$ python -q
>>> import numpy as np
>>> import numpy.linalg as la
>>> np.set_printoptions(precision=1, suppress=True, linewidth=140)
>>> rnd = lambda a: np.round(a, 1) + 0
>>> J = np.arange(48).reshape(6, 8) + -1
>>> print(J)
[[-1  0  1  2  3  4  5  6]
 [ 7  8  9 10 11 12 13 14]
 [15 16 17 18 19 20 21 22]
 [23 24 25 26 27 28 29 30]
 [31 32 33 34 35 36 37 38]
 [39 40 41 42 43 44 45 46]]
>>> x = np.array([5, 0, 4, 7, 5, 1, 0, 2])
>>> h = np.maximum(J @ x, 0)
>>> print(np.maximum(J @ (3 * x), 0))
[ 132  708 1284 1860 2436 3012]
>>> print(np.tanh(J @ x))
[1. 1. 1. 1. 1. 1.]
>>> print(np.maximum(J @ x, 0) - np.maximum(-J @ x, 0))
[  44  236  428  620  812 1004]
>>> Y = J / la.norm(J, axis=1, keepdims=True)
>>> cov = Y @ Y.T
>>> print(rnd(cov[3]))
[0.8 1.  1.  1.  1.  1. ]
>>> print(rnd(cov))
[[1.  0.9 0.8 0.8 0.8 0.8]
 [0.9 1.  1.  1.  1.  1. ]
 [0.8 1.  1.  1.  1.  1. ]
 [0.8 1.  1.  1.  1.  1. ]
 [0.8 1.  1.  1.  1.  1. ]
 [0.8 1.  1.  1.  1.  1. ]]
>>> print((np.abs(cov) > 0.9).astype(int))
[[1 0 0 0 0 0]
 [0 1 1 1 1 1]
 [0 1 1 1 1 1]
 [0 1 1 1 1 1]
 [0 1 1 1 1 1]
 [0 1 1 1 1 1]]
>>> Y = np.array([[4, -3], [0, 4], [0, -5], [0, 4], [2, -5], [3, 1], [2, -3], [-1, -1]])
>>> print(np.einsum("ik,kj->ij", J, Y))
[[  18  -26]
 [  98  -90]
 [ 178 -154]
 [ 258 -218]
 [ 338 -282]
 [ 418 -346]]
>>> print(la.matrix_rank(J @ Y))
2
>>> Y @ J
Traceback (most recent call last):
  File "<python-input-19>", line 1, in <module>
    Y @ J
    ~~^~~
ValueError: matmul: Input operand 1 has a mismatch in its core dimension 0, with gufunc signature (n?,k),(k,m?)->(n?,m?) (size 6 is different from 2)
>>> print(Y.T @ J.T)
[[  18   98  178  258  338  418]
 [ -26  -90 -154 -218 -282 -346]]
>>> U, sig, VT = la.svd(J)
>>> vecs = VT[:(sig > 1e-8).sum()]
>>> rng = np.random.default_rng(16744)
>>> x = J[0] + 2 * J[4] + rng.integers(2) * np.eye(8)[5]
>>> print(x)
[61. 64. 67. 70. 73. 76. 79. 82.]
>>> print(np.allclose(vecs.T @ vecs @ x, x))
True
>>> print(la.matrix_rank(np.vstack([J, x])))
2
>>> rank = la.matrix_rank(J)
>>> print(rank)
2
>>> null = la.svd(J)[2][rank:].T
>>> print(np.allclose(J @ null, 0))
True
>>> print([int(la.matrix_rank(np.delete(J, i, axis=0))) for i in range(6)])
[2, 2, 2, 2, 2, 2]
>>> print([int(la.matrix_rank(J[:i])) for i in range(1, len(J) + 1)])
[1, 2, 2, 2, 2, 2]
>>> print(null.shape)
(8, 6)
>>> print(la.matrix_rank(J.T @ J), la.matrix_rank(J @ J.T))
2 2
>>> X = np.load("mat.npy")
>>> print(rnd(X))
[[ 0.5 -0.2  0.1 -0.5]
 [-0.2  0.1  0.   0.2]
 [ 0.1  0.   0.  -0.1]
 [-0.5  0.2 -0.1  0.5]]
>>> print(np.trace(X))
1.0
>>> print(rnd(X @ X))
[[ 0.5 -0.2  0.1 -0.5]
 [-0.2  0.1  0.   0.2]
 [ 0.1  0.   0.  -0.1]
 [-0.5  0.2 -0.1  0.5]]
>>> print(np.allclose(X @ X.T, X.T @ X))
True
>>> vals, vecs = la.eigh(X)
>>> x = np.array([2, -2, 2, -1])
>>> print((np.sign(vecs[:, -1].round(6)) == np.sign(vecs[0, -1].round(6))).astype(int))
[1 0 1 0]
>>> print(rnd(np.abs(X).sum(axis=1).max()), rnd(np.abs(vals).max()))
1.2 1.0
>>> print(rnd(la.eigvalsh(X[1:, 1:])))
[0.  0.  0.5]
>>> print(rnd(x @ X @ x))
7.8
>>> print(rnd(vecs * np.abs(vals) @ vecs.T))
[[ 0.5 -0.2  0.1 -0.5]
 [-0.2  0.1  0.   0.2]
 [ 0.1  0.   0.  -0.1]
 [-0.5  0.2 -0.1  0.5]]
>>> f, g = X[2], X[1]
>>> print(rnd(f @ g))
0.0
>>> print(rnd(f @ f))
0.0
>>> pr = (f @ g) / (f @ f) * f
>>> print(la.matrix_rank(np.outer(f, g)))
1
>>> print(rnd(pr))
[-0.2  0.1  0.   0.2]
>>> f = np.array([1, 5, -5, 0, 5, 1, 4])
>>> F = np.array([np.roll(f, i) for i in range(7)])
>>> print(F)
[[ 1  5 -5  0  5  1  4]
 [ 4  1  5 -5  0  5  1]
 [ 1  4  1  5 -5  0  5]
 [ 5  1  4  1  5 -5  0]
 [ 0  5  1  4  1  5 -5]
 [-5  0  5  1  4  1  5]
 [ 5 -5  0  5  1  4  1]]
>>> f = np.array([1, -3, 3])
>>> print(np.convolve(F[0], f))
[  1   2 -17  30 -10 -14  16  -9  12]
>>> print(np.array([np.convolve(row, f, "same") for row in F]))
[[  2 -17  30 -10 -14  16  -9]
 [-11  14 -17  30 -10 -14  12]
 [  1  -8  14 -17  30 -10 -15]
 [-14  16  -8  14 -17  30 -15]
 [  5 -14  16  -8  14 -17  30]
 [ 15 -10 -14  16  -8  14 -12]
 [-20  30 -10 -14  16  -8   9]]
>>> print(np.polyval(f, F[0]))
[ 1 13 43  3 13  1  7]
>>> print(np.correlate(F[0], F[5], "full"))
[  5  26 -16  16  15  30  11 -12  67   9  -5  -5 -20]
>>> print(np.cross(F[0, :3], F[5, :3]))
[25 20 25]
>>> lab = rng.permutation(7)
>>> print(lab)
[0 2 6 5 3 4 1]
>>> Y = F[lab][:, lab]
>>> print(rnd(np.sort(np.abs(la.eigvals(Y)))))
[ 7.8  7.8  9.4  9.4 10.7 10.7 11. ]
>>> print(np.diag(Y))
[1 1 1 1 1 1 1]
>>> Y = np.array([[2, -2], [1, -2], [1, 2], [1, 1], [-1, -1], [2, -2], [-1, 3]])
>>> print(F @ Y)
[[ -5 -17]
 [ 18 -12]
 [ 12  17]
 [  1   2]
 [ 24 -30]
 [-11  30]
 [ 16  -1]]
>>> print(Y.T @ F.T)
[[ -5  18  12   1  24 -11  16]
 [-17 -12  17   2 -30  30  -1]]
>>> print(la.matrix_rank(F @ Y))
2
>>> print(np.vstack([F, Y.T]).shape)
(9, 7)
>>> K = np.array([[-16, 8, -16, 8], [-14, 12, -14, 12], [0, 0, 8, -4], [0, 0, 7, -6]])
>>> t3 = np.stack([K, 2 * K, K[::-1]])
>>> print(rnd(la.norm(t3, axis=(1, 2))))
[38.5 77.1 38.5]
>>> print(rnd(la.det(t3)))
[ 1600. 25600.  1600.]
>>> print(la.matrix_rank(t3))
[4 4 4]
>>> print(la.matrix_rank(t3.reshape(3, -1)))
2
>>> Y = la.inv(K)
>>> print(rnd(la.det(K) * la.det(Y)))
1.0
>>> print(rnd(la.slogdet(K)[0]))
1.0
>>> print(np.allclose(Y, K.T))
False
>>> print((np.abs(Y) > 1e-9).astype(int))
[[1 1 1 1]
 [1 1 1 1]
 [0 0 1 1]
 [0 0 1 1]]
>>> print(rnd(la.inv(Y)))
[[-16.   8. -16.   8.]
 [-14.  12. -14.  12.]
 [  0.   0.   8.  -4.]
 [  0.   0.   7.  -6.]]
>>> print(rnd(la.cond(K)))
34.7
>>> Y = K / la.norm(K, axis=1, keepdims=True)
>>> cov = Y @ Y.T
>>> print(rnd(np.degrees(np.arccos(np.clip(cov[3, 2], -1, 1)))))
14.0
>>> print(rnd(cov))
[[ 1.   1.  -0.7 -0.7]
 [ 1.   1.  -0.7 -0.7]
 [-0.7 -0.7  1.   1. ]
 [-0.7 -0.7  1.   1. ]]
>>> print(rnd(cov[3]))
[-0.7 -0.7  1.   1. ]
>>> E = np.load("run7.npy")
>>> print(E)
[[  0  -4  -4   6  -7  -5  -3   5  -6]
 [ -1   2  -1  -1  -9   5  -5   8  -1]
 [  1   1  -2   3  -5   0  -1   0  -2]
 [  2   7  -2  -1 -11  10 -17  10 -11]
 [  4   1   6  -5  -6   0  -8   4   1]
 [ -1   5   1  -2  -1   5  -5  -3  -3]
 [ -1  -5  -2   3  -2  -5  -2   5  -4]
 [ -4   5  -1  -3  -6   5  -5   1  -1]
 [  0   2   7  -4  -2   0  -3   7   5]
 [ -1  -1  -3   3  -1  -5   4  -4   1]
 [ -1  -5  -2   3  -2  -5  -2   5  -4]
 [  0   0   0   0   0   0   0   0   0]
 [  1   3   4   2   5   5   0   3  -1]
 [ -2  -3  -3   2 -11   0  -7  13  -5]
 [  1   7   2  -2  -5  10 -10   1  -6]]
>>> vals, vecs = la.eigh(X)
>>> print(rnd(la.svd(X, compute_uv=False)))
[1. 0. 0. 0.]
>>> print(rnd(vecs.T @ X @ vecs))
[[0. 0. 0. 0.]
 [0. 0. 0. 0.]
 [0. 0. 0. 0.]
 [0. 0. 0. 1.]]
>>> print(np.unique(vals.round(6) + 0, return_counts=True)[1])
[3 1]
>>> print(rnd(np.abs(vecs[:, -1])))
[0.7 0.3 0.1 0.7]
>>> print(rnd(la.eigvalsh(X + -1 * np.eye(4))))
[-1. -1. -1.  0.]
>>> print(rnd(vecs @ np.diag(vals) @ vecs.T))
[[ 0.5 -0.2  0.1 -0.5]
 [-0.2  0.1  0.   0.2]
 [ 0.1  0.   0.  -0.1]
 [-0.5  0.2 -0.1  0.5]]
